% python3 -q
>>> import numpy as np
>>> np.set_printoptions(precision=3, suppress=True, linewidth=200, floatmode="fixed")
>>> A = np.array([[-1.0, 1.0, 0.0, 0.0],
...     [0.0, -1.0, 1.0, 0.0],
...     [0.0, 0.0, -1.0, 1.0],
...     [0.0, 0.0, 0.0, -1.0]])
>>> ev, V = np.linalg.eig(A)
>>> np.sort(np.linalg.eigvals(A.T))
array([-1.000, -1.000, -1.000, -1.000])
>>> print(np.prod(ev))
1.0
>>> proj = np.triu(np.array([[3, 1, -1, -5], [0, -5, 5, -3], [1, -2, -2, 1], [-1, -1, -3, 2]]), 1) + np.eye(4)
>>> Y = proj @ A @ np.linalg.inv(proj)
>>> np.trace(Y), np.trace(A)
(np.float64(-4.0), np.float64(-4.0))
>>> np.linalg.matrix_rank(Y)
np.int64(4)
>>> round(float(np.linalg.det(Y)), 3)
1.0
>>> rng = np.random.default_rng(9961)
>>> Y = A + rng.integers(-2, 3, (4, 3)) @ rng.integers(-2, 3, (3, 4))
>>> Y
array([[-5.000,  3.000,  1.000, -5.000],
       [ 2.000, -5.000, -1.000,  4.000],
       [-4.000, -4.000, -3.000, -1.000],
       [ 1.000, -2.000, -6.000, -4.000]])
>>> print(np.round(np.linalg.svd(Y - A, compute_uv=False), 3) + 0)
[9.119 8.417 4.690 0.000]
>>> Y - A
array([[-4.000,  2.000,  1.000, -5.000],
       [ 2.000, -4.000, -2.000,  4.000],
       [-4.000, -4.000, -2.000, -2.000],
       [ 1.000, -2.000, -6.000, -3.000]])
>>> np.abs(Y - A).sum(axis=1)
array([12.000, 12.000, 12.000, 12.000])
>>> m1 = np.loadtxt("m.csv", delimiter=",")
>>> print(m1)
[[-0.305  0.808 -0.221 -0.121  0.289]
 [-0.204 -0.117  0.453 -0.523 -0.391]
 [ 0.789  0.057 -0.293  0.066 -0.111]
 [ 0.458  0.427  0.697 -0.099  0.131]
 [ 0.025  0.353 -0.274 -0.140 -0.796]
 [ 0.178 -0.151 -0.316 -0.824  0.317]]
>>> Y = np.c_[m1[:, :4] @ np.array([[-1, 0, 0, 2], [-3, -1, 0, -2], [-1, -3, 3, -1], [0, 0, 3, 1]]), np.array([3, 1, -1, -3, 1, 5])]
>>> print(Y)
[[-1.898 -0.146 -1.024 -2.127  3.000]
 [ 0.101 -1.243 -0.209 -1.150  1.000]
 [-0.669  0.821 -0.680  1.822 -1.000]
 [-2.436 -2.517  1.794 -0.733 -3.000]
 [-0.811  0.469 -1.242 -0.522  1.000]
 [ 0.590  1.098 -3.418  0.150  5.000]]
>>> np.round(np.linalg.lstsq(m1, Y[:, 0])[0], 3) + 0
array([-1.000, -3.000, -1.000,  0.000,  0.000])
>>> np.linalg.norm(np.linalg.qr(m1)[0].T @ Y, axis=0) ** 2 / ((Y ** 2).sum(axis=0) + 1e-12)
array([1.000, 1.000, 1.000, 1.000, 0.998])
>>> np.round(np.linalg.norm(Y - m1 @ np.linalg.lstsq(m1, Y)[0], axis=0), 3) + 0
array([0.000, 0.000, 0.000, 0.000, 0.268])
>>> np.linalg.matrix_rank(np.c_[m1, Y])
np.int64(6)
>>> np.linalg.matrix_rank(Y)
np.int64(5)
>>> W0 = np.load("case10.npy")
>>> W0
array([[ -7.521,  -8.457, -23.777,   0.460,  -5.838,   9.998,  38.010,  33.863, -20.505],
       [ -1.011,  -5.497,  33.044,  -3.395,  43.337,   2.499, -10.957, -38.673, -13.076],
       [  0.542,  -4.587,  33.076,  -4.899,  42.395,   0.592, -11.200, -37.918, -12.218],
       [ -8.906,  -5.743, -22.789,   1.045,  -5.681,  11.979,  38.211,  34.858, -20.371],
       [  1.309,   1.870,  -4.697,  -4.192,  -2.093,   1.641, -20.487,  22.393,  24.183],
       [ -6.741,  -6.379, -23.025,   0.472,  -6.548,  10.975,  39.211,  35.146, -19.974],
       [  4.895,   2.683,  -2.607,  -5.536,  -0.927,   1.944, -21.546,  23.981,  26.926],
       [ -7.197,  -8.060, -24.074,   1.037,  -6.386,   9.778,  39.609,  33.936, -20.347],
       [ -0.292,  -6.573,  32.314,  -4.386,  44.336,   2.310, -11.683, -37.680, -11.415],
       [  1.795,  -4.126,  30.638,  -3.950,  42.299,   3.163, -11.000, -37.940, -10.181],
       [ -7.988,  -8.112, -23.655,  -0.128,  -5.707,  10.194,  38.567,  34.789, -21.749],
       [ -7.134,  -8.040, -22.676,  -1.443,  -6.010,   9.918,  38.561,  34.788, -19.776],
       [  4.713,   3.286,  -4.385,  -6.539,  -2.966,   2.196, -19.723,  24.117,  27.099],
       [  5.026,   3.034,  -5.167,  -4.129,  -2.102,   2.283, -20.430,  25.143,  26.650],
       [  6.087,   0.796,  -2.864,  -5.845,  -1.793,   2.229, -20.285,  24.505,  26.613],
       [ -0.267,  -2.601,  31.383,  -4.604,  42.881,   1.067, -12.033, -39.626, -12.539],
       [  0.167,  -3.364,  31.481,  -4.467,  41.757,   2.721, -12.305, -38.981, -12.364]])
>>> gram = W0.T @ W0
>>> np.allclose(gram, gram.T)
True
>>> np.linalg.matrix_rank(gram)
np.int64(9)
>>> np.linalg.eigvalsh(gram)[::-1]
array([41164.864, 15670.299,  3448.202,    25.823,    19.266,    11.162,     7.285,     4.176,     2.729])
>>> print((W0 @ W0.T).shape)
(17, 17)
>>> print(np.diag(gram))
[  462.744   501.504  9495.895   258.408 11253.119   713.754 11886.585 18942.326  6839.471]
